>>> import numpy as np
>>> import numpy.linalg as la
>>> np.set_printoptions(precision=2, suppress=True, linewidth=100, sign=" ")
>>> W0 = np.loadtxt("dump.csv", delimiter=",")
>>> print(W0)
[[-2.  1.  1.  1.  1.]
 [ 1. -2.  1.  1.  1.]
 [ 1.  1. -2.  1.  1.]
 [ 1.  1.  1. -2.  1.]
 [ 1.  1.  1.  1. -2.]]
>>> A2 = np.array([[-1, 3, 1], [2, 3, 0]])
>>> Z = np.kron(A2, W0)
>>> print(la.matrix_rank(Z))
10
>>> A2 = W0 / la.norm(W0, axis=1, keepdims=True)
>>> gram = A2 @ A2.T
>>> print((np.abs(gram) > 0.9).astype(int))
[[ 1  0  0  0  0]
 [ 0  1  0  0  0]
 [ 0  0  1  0  0]
 [ 0  0  0  1  0]
 [ 0  0  0  0  1]]
>>> print((gram - 2 * np.eye(5)).round(6).argmax(axis=1))
[ 1  0  0  0  0]
>>> print(gram[4])
[-0.12 -0.12 -0.12 -0.12  1.  ]
>>> evals, vecs = la.eigh(W0)
>>> print(np.unique(evals.round(6) + 0, return_counts=True)[1])
[ 4  1]
>>> print(vecs @ np.diag(evals) @ vecs.T)
[[-2.  1.  1.  1.  1.]
 [ 1. -2.  1.  1.  1.]
 [ 1.  1. -2.  1.  1.]
 [ 1.  1.  1. -2.  1.]
 [ 1.  1.  1.  1. -2.]]
>>> print(np.abs(vecs[:, -1]).round(6).argmax())
0
>>> print(np.round(vecs.T @ vecs, 2) + 0)
[[ 1.  0.  0.  0.  0.]
 [ 0.  1.  0.  0.  0.]
 [ 0.  0.  1.  0.  0.]
 [ 0.  0.  0.  1.  0.]
 [ 0.  0.  0.  0.  1.]]
>>> vec = np.array([2, 2, -1, 1, 0])
>>> a = np.maximum(W0 @ vec, 0)
>>> print(a)
[ 0.  0.  7.  1.  4.]
>>> print(np.maximum(W0 @ vec, 0) - np.maximum(-W0 @ vec, 0))
[-2. -2.  7.  1.  4.]
>>> vec = np.array([1, -2, -1, 0, -2])
>>> target = W0 @ vec
>>> print(target)
[-7.  2. -1. -4.  2.]
>>> print(la.solve(W0, W0[:, 0]))
[ 1. -0.  0.  0. -0.]
>>> print(la.solve(W0, -2 * target))
[-2.  4.  2.  0.  4.]
>>> feats = np.arange(28).reshape(4, 7) + -1
>>> print(feats)
[[-1  0  1  2  3  4  5]
 [ 6  7  8  9 10 11 12]
 [13 14 15 16 17 18 19]
 [20 21 22 23 24 25 26]]
>>> rk = la.matrix_rank(feats)
>>> print(rk)
2
>>> N = la.svd(feats)[2][rk:].T
>>> print(np.round(feats @ N, 2) + 0)
[[ 0.  0.  0.  0.  0.]
 [ 0.  0.  0.  0.  0.]
 [ 0.  0.  0.  0.  0.]
 [ 0.  0.  0.  0.  0.]]
>>> print(np.allclose(feats @ N, 0))
True
>>> print(N.shape)
(7, 5)
>>> vec = np.array([4, 0, 2, 1, 3, 4, 5])
>>> a = np.maximum(feats @ vec, 0)
>>> print(feats.T @ a)
[ 14136  15134  16132  17130  18128  19126  20124]
>>> print(round(float(la.norm(feats, 2) / la.norm(feats)), 2))
1.0
>>> print([round(float(x), 2) for x in la.svd(feats, compute_uv=False)[:3]])
[78.55, 5.58, 0.0]
>>> mat = np.load("block3.npy")
>>> print(mat)
[[ 0.6  1.5 -0.8]
 [-1.9  5.7  0.2]
 [ 1.1  0.6  1.1]
 [ 0.1  0.6 -0.4]
 [-1.1  8.1  0.2]
 [ 1.3  4.5  2.5]
 [ 1.  -1.8 -0.6]]
>>> # column 1 dominates
>>> rng = np.random.default_rng(807660)
>>> A2 = mat + rng.integers(-2, 3, (7, 1)) @ rng.integers(-2, 3, (1, 3))
>>> print(A2)
[[-0.4  1.5 -1.8]
 [-0.9  5.7  1.2]
 [ 1.1  0.6  1.1]
 [-1.9  0.6 -2.4]
 [-3.1  8.1 -1.8]
 [ 2.3  4.5  3.5]
 [ 3.  -1.8  1.4]]
>>> print(la.matrix_rank(A2 - mat, tol=1e-8))
1
>>> print(np.abs(A2 - mat).sum(axis=1))
[ 2.  2.  0.  4.  4.  2.  4.]
>>> print(np.round(la.svd(A2 - mat, compute_uv=False), 2) + 0)
[ 5.48  0.    0.  ]
>>> M = np.load("x.npy")
>>> print(M)
[[ 0.55 -0.25  0.09  0.06 -0.16  0.39]
 [-0.25  0.77 -0.24  0.05 -0.02  0.24]
 [ 0.09 -0.24  0.14  0.06  0.23  0.01]
 [ 0.06  0.05  0.06  0.99  0.01 -0.06]
 [-0.16 -0.02  0.23  0.01  0.9   0.12]
 [ 0.39  0.24  0.01 -0.06  0.12  0.66]]
>>> vec = np.array([2, 3, 1, 1, 0, 3])
>>> print(M @ M @ vec)
[ 1.66  2.35 -0.33  1.15  0.2   3.42]
>>> print(np.round((vec - M @ vec) @ (M @ vec), 2))
-0.0
>>> print(M @ vec)
[ 1.66  2.35 -0.33  1.15  0.2   3.42]
>>> print(round(np.trace(M), 2))
4.0
>>> U, sig, Vt = la.svd(M)
>>> vecs = Vt[:(sig > 1e-8).sum()]
>>> vec = M[0] + 5 * M[3] + rng.integers(2) * np.eye(6)[0]
>>> print(vec)
[ 0.84  0.02  0.36  4.99 -0.13  0.1 ]
>>> print(np.diag(vecs.T @ vecs))
[ 0.55  0.77  0.14  0.99  0.9   0.66]
>>> print(vecs.T @ vecs)
[[ 0.55 -0.25  0.09  0.06 -0.16  0.39]
 [-0.25  0.77 -0.24  0.05 -0.02  0.24]
 [ 0.09 -0.24  0.14  0.06  0.23  0.01]
 [ 0.06  0.05  0.06  0.99  0.01 -0.06]
 [-0.16 -0.02  0.23  0.01  0.9   0.12]
 [ 0.39  0.24  0.01 -0.06  0.12  0.66]]
>>> print(np.allclose(vecs.T @ vecs @ vec, vec))
True
